$ python -q
>>> import numpy as np
>>> np.set_printoptions(suppress=True, linewidth=140)
>>> mat = np.loadtxt("x.csv", delimiter=",")
>>> print(mat)
[[ 4.  0.  2.  0.]
 [12.  0.  0.  0.]
 [ 0.  0.  8.  0.]
 [ 0.  0. 14.  0.]
 [ 0.  6.  0.  0.]
 [18.  0.  0.  0.]
 [ 6.  5.  0.  0.]
 [ 8.  0.  0.  0.]
 [ 0.  6.  0.  0.]
 [ 6.  1.  0.  0.]
 [ 8.  3.  0.  0.]
 [ 0.  6.  0.  0.]
 [ 0.  0. 16.  0.]
 [ 0.  4.  0.  0.]
 [ 0.  8.  0.  0.]
 [ 0.  4.  1.  0.]
 [ 0.  6.  7.  0.]
 [ 0.  8.  0.  0.]
 [ 0.  4.  0.  0.]
 [ 4.  0.  2.  0.]
 [ 0.  5.  0.  0.]
 [ 0.  9.  0.  0.]
 [ 8.  0.  4.  0.]
 [16.  0.  0.  0.]
 [ 0.  8.  0.  0.]
 [16.  0.  0.  0.]
 [19.  0.  0.  0.]
 [ 2.  3.  0.  0.]
 [ 0.  6.  0.  0.]]
>>> x0 = np.array([2, 2, 0, -1])
>>> print(np.einsum("ij,j->i", mat, x0))
[ 8. 24.  0.  0. 12. 36. 22. 16. 12. 14. 22. 12.  0.  8. 16.  8. 12. 16.  8.  8. 10. 18. 16. 32. 16. 32. 38. 10. 12.]
>>> print(mat * x0)
[[ 8.  0.  0. -0.]
 [24.  0.  0. -0.]
 [ 0.  0.  0. -0.]
 [ 0.  0.  0. -0.]
 [ 0. 12.  0. -0.]
 [36.  0.  0. -0.]
 [12. 10.  0. -0.]
 [16.  0.  0. -0.]
 [ 0. 12.  0. -0.]
 [12.  2.  0. -0.]
 [16.  6.  0. -0.]
 [ 0. 12.  0. -0.]
 [ 0.  0.  0. -0.]
 [ 0.  8.  0. -0.]
 [ 0. 16.  0. -0.]
 [ 0.  8.  0. -0.]
 [ 0. 12.  0. -0.]
 [ 0. 16.  0. -0.]
 [ 0.  8.  0. -0.]
 [ 8.  0.  0. -0.]
 [ 0. 10.  0. -0.]
 [ 0. 18.  0. -0.]
 [16.  0.  0. -0.]
 [32.  0.  0. -0.]
 [ 0. 16.  0. -0.]
 [32.  0.  0. -0.]
 [38.  0.  0. -0.]
 [ 4.  6.  0. -0.]
 [ 0. 12.  0. -0.]]
>>> print(mat @ np.eye(4)[2])
[ 2.  0.  8. 14.  0.  0.  0.  0.  0.  0.  0.  0. 16.  0.  0.  1.  7.  0.  0.  2.  0.  0.  4.  0.  0.  0.  0.  0.  0.]
>>> print(mat @ (2 * x0))
[16. 48.  0.  0. 24. 72. 44. 32. 24. 28. 44. 24.  0. 16. 32. 16. 24. 32. 16. 16. 20. 36. 32. 64. 32. 64. 76. 20. 24.]
>>> x0 @ mat
Traceback (most recent call last):
  File "<python-input-9>", line 1, in <module>
    x0 @ mat
    ~~~^~~~~
ValueError: matmul: Input operand 1 has a mismatch in its core dimension 0, with gufunc signature (n?,k),(k,m?)->(n?,m?) (size 29 is different from 4)
>>> print((mat * x0).sum(axis=1))
[ 8. 24.  0.  0. 12. 36. 22. 16. 12. 14. 22. 12.  0.  8. 16.  8. 12. 16.  8.  8. 10. 18. 16. 32. 16. 32. 38. 10. 12.]
>>> print(mat @ x0)
[ 8. 24.  0.  0. 12. 36. 22. 16. 12. 14. 22. 12.  0.  8. 16.  8. 12. 16.  8.  8. 10. 18. 16. 32. 16. 32. 38. 10. 12.]
>>> print((mat @ x0).argmax())
26
